$ python3 -q
>>> import numpy as np
>>> from numpy import linalg as LA
>>> np.set_printoptions(precision=1, suppress=True, linewidth=160)
>>> E = np.load("a.npy")
>>> E
array([[-160.8, -100. ,  180.2,  -61.2,  -81.7,   61.6],
       [-161.1, -101.3,  180.5,  -59.4,  -80.2,   59.7],
       [-161.1, -100.3,  179.6,  -58.6,  -79.7,   59.7],
       [-159.9, -100.1,  180.5,  -61.2,  -78.8,   60.8],
       [-160.4, -100.7,  181.4,  -58.7,  -81.3,   59.2],
       [-160.4,  -99.5,  178.5,  -61.4,  -80. ,   60.6],
       [-161.2,  -99.5,  180.4,  -58.4,  -79.5,   60.5],
       [-158.2, -100.5,  180.4,  -61.1,  -78.6,   60.5],
       [-160.8,  -98.9,  179.1,  -58.8,  -78.8,   58.7],
       [-160.3,  -99.6,  181.9,  -59.3,  -79.7,   60.7],
       [-160.7, -101.6,  180.6,  -59.7,  -78.8,   58.9],
       [-160.4, -100.4,  180.4,  -58.9,  -79.5,   60.3],
       [-161.3, -100.4,  179.9,  -60.5,  -80.4,   59.4],
       [-160. , -100.7,  179.5,  -59.9,  -79.8,   59.5],
       [-160. ,  -98.8,  177.8,  -58.3,  -80.5,   58.5],
       [-160.5,  -99.5,  180. ,  -58.8,  -78.9,   61.2],
       [-160.1,  -99.2,  180.4,  -59.2,  -80.2,   58.4],
       [-160. , -100.6,  179. ,  -60.5,  -79.7,   60.4],
       [-159.1,  -99.1,  178.8,  -58.8,  -78.6,   59.5]])
>>> Uu, sigma, VT = LA.svd(E)
>>> np.argmax(sigma[:-1] / (sigma[1:] + 1e-6)) + 1
np.int64(1)
>>> A2 = Uu[:, :1] @ np.diag(sigma[:1]) @ VT[:1]
>>> LA.matrix_rank(A2)
np.int64(1)
>>> np.round(LA.norm(E - A2, 2), 1), np.round(sigma[1], 1)
(np.float64(5.1), np.float64(5.1))
>>> LA.matrix_rank(E, rtol=0.05)
np.int64(1)
>>> round(float(LA.norm(E - A2) / LA.norm(E)), 1)
0.0
>>> np.round(np.abs(E - A2).max(), 1)
np.float64(1.9)
